>>> import numpy as np
>>> np.set_printoptions(precision=1, suppress=True, linewidth=120)
>>> A2 = np.array([[1, 1], [1, -1]])
>>> rng = np.random.default_rng(365380)
>>> J = np.kron(A2, np.kron(A2, A2))[rng.permutation(8)][:4]
>>> J
array([[ 1, -1,  1, -1,  1, -1,  1, -1],
       [ 1,  1,  1,  1, -1, -1, -1, -1],
       [ 1,  1, -1, -1,  1,  1, -1, -1],
       [ 1, -1,  1, -1, -1,  1, -1,  1]])
>>> u, v = J[0], J[2]
>>> u @ v
np.int64(0)
>>> pr = (u @ v) / (u @ u) * u
>>> pr
array([ 0., -0.,  0., -0.,  0., -0.,  0., -0.])
>>> A2 = J / np.linalg.norm(J, axis=1, keepdims=True)
>>> gram = A2 @ A2.T
>>> (gram - 2 * np.eye(4)).round(6).argmax(axis=1)
array([1, 0, 0, 0])
>>> (np.abs(gram) > 0.9).astype(int)
array([[1, 0, 0, 0],
       [0, 1, 0, 0],
       [0, 0, 1, 0],
       [0, 0, 0, 1]])
>>> A2 = J + rng.integers(-2, 3, (4, 1)) @ rng.integers(-2, 3, (1, 8))
>>> A2
array([[ 3, -1,  5, -5,  5, -5, -3,  3],
       [ 2,  1,  3, -1,  1, -3, -3,  1],
       [ 1,  1, -1, -1,  1,  1, -1, -1],
       [ 2, -1,  3, -3,  1, -1, -3,  3]])
>>> np.abs(A2 - J).sum(axis=1)
array([26, 13,  0, 13])
>>> A2 - J
array([[ 2,  0,  4, -4,  4, -4, -4,  4],
       [ 1,  0,  2, -2,  2, -2, -2,  2],
       [ 0,  0,  0,  0,  0,  0,  0,  0],
       [ 1,  0,  2, -2,  2, -2, -2,  2]])
>>> np.linalg.matrix_rank(A2 - J, tol=1e-8)
np.int64(1)
>>> u = np.array([1, 2, 5])
>>> np.array([np.convolve(row, u, "same") for row in J])
array([[ 1,  4, -4,  4, -4,  4, -4,  3],
       [ 3,  8,  8,  6,  2, -8, -8, -7],
       [ 3,  6,  2, -6, -2,  6,  2, -7],
       [ 1,  4, -4,  2, -6, -4,  4, -3]])
>>> U, sig, Vh = np.linalg.svd(J, full_matrices=False)
>>> np.allclose(U * sig @ Vh, J)
True
>>> np.round(U.T @ J @ Vh.T, 1) + 0
array([[2.8, 0. , 0. , 0. ],
       [0. , 2.8, 0. , 0. ],
       [0. , 0. , 2.8, 0. ],
       [0. , 0. , 0. , 2.8]])
>>> U.shape, sig.shape, Vh.shape
((4, 4), (4,), (4, 8))
>>> np.cumsum(sig ** 2) / np.sum(sig ** 2)
array([0.3, 0.5, 0.8, 1. ])
>>> np.round(U.T @ U, 1) + 0
array([[1., 0., 0., 0.],
       [0., 1., 0., 0.],
       [0., 0., 1., 0.],
       [0., 0., 0., 1.]])
>>> arr = np.load("dump.npy")
>>> arr
array([[ 8. ,  6. ,  8. ,  6.1, -3.1,  9.1, -5.1, -8. ,  7.8,  7.9, -5.1],
       [ 7.9,  6. ,  7.9,  5.8, -3.1,  9. , -5.2, -8. ,  7.9,  8. , -5. ],
       [ 7.9,  6.2,  7.9,  6.1, -2.7,  8.9, -5.1, -7.9,  8. ,  8. , -5. ],
       [ 8. ,  6. ,  8.1,  6.1, -3. ,  9. , -5.2, -7.9,  8. ,  8. , -5.1],
       [ 7.9,  6.2,  8.1,  6. , -2.9,  9. , -4.9, -7.9,  7.9,  8. , -4.9],
       [ 8.1,  6. ,  8.1,  6.1, -3. ,  8.9, -5. , -8.1,  7.9,  7.9, -5.2],
       [ 8.1,  6. ,  7.9,  5.9, -3.1,  8.9, -5.1, -8.2,  8. ,  8. , -5.1],
       [ 8. ,  6. ,  8.1,  6. , -3. ,  9. , -5.1, -8. ,  7.8,  7.9, -5.1],
       [ 8.1,  5.9,  8.2,  6.2, -3.1,  8.8, -5.2, -7.9,  8.2,  8. , -4.9],
       [-2.9,  2.2, -0.1, -4.8,  3.1,  8. , -1.7, -1.1,  1. , -4.1,  0. ],
       [-3.1,  1.8, -0.1, -5. ,  3.2,  7.9, -2. , -0.9,  1.2, -4. ,  0. ],
       [-3.1,  1.9,  0.1, -4.9,  2.8,  8. , -1.9, -1.1,  1. , -4. ,  0. ],
       [-3.1,  2.1,  0.1, -4.9,  3.2,  8. , -1.9, -1. ,  1. , -4. ,  0. ],
       [-3.1,  2.1,  0.1, -5. ,  3.1,  8.1, -2.1, -1.2,  1.1, -3.9, -0.1],
       [-3.2,  2.1,  0. , -5.3,  3. ,  8.3, -1.9, -0.9,  0.9, -3.7,  0. ],
       [-3.2,  2. ,  0.1, -5. ,  3.1,  8. , -1.7, -0.8,  1.1, -4.2, -0.1],
       [-2.9,  1.9,  0.1, -5. ,  2.9,  8. , -2. , -1.1,  1.2, -4. ,  0.1],
       [-3.1,  2.1,  0. , -4.9,  2.9,  7.9, -2. , -1.1,  1. , -4.1, -0.1],
       [-9. , -4. , -7.9, -7.1,  5.1,  0.9, -6. , -0.9,  7.1, -2.9,  5. ],
       [-9.1, -4. , -8.1, -7. ,  5.1,  0.8, -6.1, -1.1,  6.8, -3.1,  4.9],
       [-9.2, -4. , -8. , -6.9,  5. ,  1.1, -6.1, -1. ,  7.1, -3. ,  4.9],
       [-9. , -3.9, -8. , -6.9,  5.1,  0.8, -6. , -1. ,  6.9, -2.9,  5. ],
       [-9. , -4. , -7.9, -6.9,  4.9,  1. , -6.1, -1. ,  7.1, -3.1,  5.1],
       [-9. , -4. , -7.9, -7. ,  5. ,  0.9, -6.1, -1. ,  7.1, -3.1,  4.9],
       [-9. , -4. , -8.1, -7.2,  5. ,  1.1, -5.9, -0.9,  6.9, -3.1,  5.2],
       [-9.1, -4.1, -8. , -6.9,  4.9,  1. , -5.8, -1.1,  6.8, -3. ,  5. ],
       [-9.1, -4. , -7.9, -7.1,  4.9,  1.2, -5.8, -1.1,  7. , -3. ,  5. ]])
>>> round(np.log10(np.linalg.cond(arr)))
2
>>> np.argsort(-np.linalg.norm(arr, axis=0).round(6), kind="stable")[:3]
array([0, 5, 2])
>>> [round(float(x), 1) for x in np.linalg.svd(arr, compute_uv=False)[:3]]
[75.6, 53.1, 25.9]
>>> def softmax(z):
...     e = np.exp(z - z.max(axis=-1, keepdims=True))
...     return e / e.sum(axis=-1, keepdims=True)
... 
>>> np.round(softmax(arr[9] + 3), 1) + 0
array([0., 0., 0., 0., 0., 1., 0., 0., 0., 0., 0.])
>>> np.round(softmax(arr[9]), 1) + 0
array([0., 0., 0., 0., 0., 1., 0., 0., 0., 0., 0.])
>>> scores = arr @ arr.T / np.sqrt(11)
>>> np.round(softmax(scores)[9] @ arr, 1) + 0
array([-3.1,  2. ,  0. , -5. ,  3. ,  8.1, -1.9, -1. ,  1. , -4. ,  0. ])
>>> A = np.loadtxt("case11.csv", delimiter=",")
>>> A
array([[ 2.,  2.,  1.,  2.,  2.,  1.,  1.],
       [ 0., -1.,  1., -3.,  1., -1., -1.],
       [ 1.,  2., -1.,  1.,  0.,  2.,  1.],
       [ 0.,  0.,  0.,  0.,  0.,  0.,  0.],
       [ 3.,  2., -2., -1.,  2.,  0.,  3.],
       [-1., -1., -4., -1., -1., -1.,  2.],
       [ 1., -1.,  0.,  1.,  2.,  0.,  2.],
       [ 1.,  0., -3., -4.,  0., -1.,  1.],
       [ 2.,  1., -3., -5.,  1.,  0.,  2.],
       [ 2.,  0., -1., -2.,  2., -2.,  2.],
       [ 0.,  0.,  0.,  0.,  0.,  0.,  0.],
       [ 0.,  0.,  0.,  0.,  0.,  0.,  0.],
       [ 1.,  2., -1.,  1.,  0.,  2.,  1.],
       [ 1., -1., -2., -6.,  1., -2.,  1.],
       [ 4.,  0.,  0.,  2.,  5., -2.,  4.],
       [ 0.,  0.,  0.,  0.,  0.,  0.,  0.],
       [ 1.,  0., -1.,  3.,  1.,  1.,  2.]])
>>> np.count_nonzero(A)
np.int64(78)
>>> A - A[0]
array([[ 0.,  0.,  0.,  0.,  0.,  0.,  0.],
       [-2., -3.,  0., -5., -1., -2., -2.],
       [-1.,  0., -2., -1., -2.,  1.,  0.],
       [-2., -2., -1., -2., -2., -1., -1.],
       [ 1.,  0., -3., -3.,  0., -1.,  2.],
       [-3., -3., -5., -3., -3., -2.,  1.],
       [-1., -3., -1., -1.,  0., -1.,  1.],
       [-1., -2., -4., -6., -2., -2.,  0.],
       [ 0., -1., -4., -7., -1., -1.,  1.],
       [ 0., -2., -2., -4.,  0., -3.,  1.],
       [-2., -2., -1., -2., -2., -1., -1.],
       [-2., -2., -1., -2., -2., -1., -1.],
       [-1.,  0., -2., -1., -2.,  1.,  0.],
       [-1., -3., -3., -8., -1., -3.,  0.],
       [ 2., -2., -1.,  0.,  3., -3.,  3.],
       [-2., -2., -1., -2., -2., -1., -1.],
       [-1., -2., -2.,  1., -1.,  0.,  1.]])
>>> np.abs(A).max()
np.float64(6.0)
>>> np.zeros(17, 7)
Traceback (most recent call last):
  File "<python-input-42>", line 1, in <module>
    np.zeros(17, 7)
    ~~~~~~~~^^^^^^^
TypeError: Cannot interpret '7' as a data type
>>> A.mean(axis=0)
array([ 1.1,  0.3, -0.9, -0.7,  0.9, -0.2,  1.2])
>>> round(float(np.linalg.norm(A)), 1)
18.6
>>> np.linalg.svd(A, compute_uv=False)
array([12.7, 10.9,  6.4,  4.9,  1.7,  0.6,  0.4])
